$ ipython --no-banner

In [1]: import numpy as np

In [2]: from numpy import linalg as LA

In [3]: np.set_printoptions(suppress=True, linewidth=160)

In [4]: arr = np.load("test12.npy")

In [5]: print(arr)
[[ 3  5  2  5  2  2  3  4  4  4  3  1  5  3  2]
 [ 3  5  2  5  2  2  3  4  4  4  3  1  5  3  2]
 [ 3  5  2  5  2  2  3  4  4  4  3  1  5  3  2]
 [ 1  3  0  3  0  0  1  2  2  2  1 -1  3  1  0]
 [ 1  3  0  3  0  0  1  2  2  2  1 -1  3  1  0]
 [ 1  3  0  3  0  0  1  2  2  2  1 -1  3  1  0]
 [ 2  4  1  4  1  1  2  3  3  3  2  0  4  2  1]
 [ 0  2 -1  2 -1 -1  0  1  1  1  0 -2  2  0 -1]
 [ 3  5  2  5  2  2  3  4  4  4  3  1  5  3  2]
 [ 3  5  2  5  2  2  3  4  4  4  3  1  5  3  2]
 [ 2  4  1  4  1  1  2  3  3  3  2  0  4  2  1]
 [ 1  3  0  3  0  0  1  2  2  2  1 -1  3  1  0]
 [ 2  4  1  4  1  1  2  3  3  3  2  0  4  2  1]
 [ 2  4  1  4  1  1  2  3  3  3  2  0  4  2  1]]

In [6]: # rows 0 and 1 are equal

In [7]: Uu, sigma, Vt = LA.svd(arr)

In [8]: print(np.argmax(sigma[:-1] / (sigma[1:] + 1e-6)) + 1)
2

In [9]: B = Uu[:, :2] @ np.diag(sigma[:2]) @ Vt[:2]

In [10]: print(round(np.abs(arr - B).max(), 2))
0.0

In [11]: print(LA.matrix_rank(arr, rtol=0.05))
2

In [12]: print(np.round(LA.norm(arr - B) / LA.norm(arr), 2))
0.0

In [13]: print(round(LA.norm(arr, 2) / LA.norm(arr), 2))
0.99

In [14]: print([round(float(x), 2) for x in LA.svd(arr, compute_uv=False)[:3]])
[37.63, 6.55, 0.0]

In [15]: r0, v = arr[8], arr[4]

In [16]: print(r0 @ r0)
176

In [17]: print(r0 @ v)
80

In [18]: pr = (r0 @ v) / (r0 @ r0) * r0

In [19]: print(LA.matrix_rank(np.outer(r0, v)))
1

In [20]: print(np.round(LA.svd(arr, compute_uv=False), 2) + 0)
[37.63  6.55  0.    0.    0.    0.    0.    0.    0.    0.    0.    0.    0.    0.  ]

In [21]: print(arr.sum(axis=1))
[48 48 48 18 18 18 33  3 48 48 33 18 33 33]

In [22]: print(np.abs(arr).max())
5

In [23]: np.zeros(14, 15)
TypeError: Cannot interpret '15' as a data type


In [24]: r = LA.matrix_rank(arr)

In [25]: print(r)
2

In [26]: ns = LA.svd(arr)[2][r:].T

In [27]: print([int(LA.matrix_rank(arr[:i])) for i in range(1, len(arr) + 1)])
[1, 1, 1, 2, 2, 2, 2, 2, 2, 2, 2, 2, 2, 2]

In [28]: print([int(LA.matrix_rank(arr[:, :j + 1])) for j in range(15)])
[1, 2, 2, 2, 2, 2, 2, 2, 2, 2, 2, 2, 2, 2, 2]

In [29]: print(LA.matrix_rank(arr.T @ arr), LA.matrix_rank(arr @ arr.T))
2 2

In [30]: M = np.load("run15.npy")

In [31]: print(M)
[[-1.   -0.7  -0.3  -0.5  -0.8   0.8  -1.4  -0.7  -0.8 ]
 [-0.3  -0.21 -0.09 -0.15 -0.24  0.24 -0.42 -0.21 -0.24]
 [ 0.5   0.35  0.15  0.25  0.4  -0.4   0.7   0.35  0.4 ]
 [ 1.1   0.77  0.33  0.55  0.88 -0.88  1.54  0.77  0.88]
 [ 1.4   0.98  0.42  0.7   1.12 -1.12  1.96  0.98  1.12]
 [ 0.1   0.07  0.03  0.05  0.08 -0.08  0.14  0.07  0.08]
 [ 0.4   0.28  0.12  0.2   0.32 -0.32  0.56  0.28  0.32]
 [-0.3  -0.21 -0.09 -0.15 -0.24  0.24 -0.42 -0.21 -0.24]
 [ 0.5   0.35  0.15  0.25  0.4  -0.4   0.7   0.35  0.4 ]
 [-0.3  -0.21 -0.09 -0.15 -0.24  0.24 -0.42 -0.21 -0.24]
 [ 0.4   0.28  0.12  0.2   0.32 -0.32  0.56  0.28  0.32]
 [-1.5  -1.05 -0.45 -0.75 -1.2   1.2  -2.1  -1.05 -1.2 ]
 [ 0.2   0.14  0.06  0.1   0.16 -0.16  0.28  0.14  0.16]]

In [32]: # rows 1 and 7 are equal

In [33]: r0 = np.array([9, 0, 4])

In [34]: print(np.round(np.cross(M[2, :3], M[10, :3]), 2) + 0)
[0. 0. 0.]

In [35]: print(np.round(np.correlate(M[2], M[10], "full"), 2))
[0.16 0.25 0.43 0.16 0.33 0.29 0.43 0.25 1.24 0.25 0.43 0.29 0.33 0.16 0.43 0.25 0.16]

In [36]: def softmax(z):
    ...:     e = np.exp(z - z.max(axis=-1, keepdims=True))
    ...:     return e / e.sum(axis=-1, keepdims=True)
    ...: 

In [37]: print(np.round(softmax(M).sum(axis=1), 2))
[1. 1. 1. 1. 1. 1. 1. 1. 1. 1. 1. 1. 1.]

In [38]: att = M @ M.T / np.sqrt(9)

In [39]: print(softmax(att).round(6).argmax(axis=1))
[11 11  4  4  4  4  4 11  4 11  4 11  4]

In [40]: print(np.round(softmax(att)[2] @ M, 2))
[ 0.6   0.42  0.18  0.3   0.48 -0.48  0.84  0.42  0.48]

In [41]: X = np.load("a.npy")

In [42]: print(X)
[[ 2 -2  6 -6]
 [ 0  2  0  6]
 [-6  6  2 -2]
 [ 0 -6  0  2]]

In [43]: x0 = np.array([3, 0, 2, 2])

In [44]: h = np.maximum(X @ x0, 0)

In [45]: print(np.flatnonzero(h > 1e-9))
[0 1 3]

In [46]: print(np.round(np.tanh(X @ x0), 2))
[ 1.  1. -1.  1.]

In [47]: print(X.T @ h)
[ 12 -12  36  44]

In [48]: proj = np.triu(np.array([[-3, -2, 5, 0], [2, -1, 1, 1], [2, -1, 3, 5], [-1, -4, -4, 5]]), 1) + np.eye(4)

In [49]: B = proj @ X @ LA.inv(proj)

In [50]: print(np.round(LA.det(B), 2))
1600.0

In [51]: print(np.round(np.poly(B), 2))
[   1.   -8.   96. -320. 1600.]
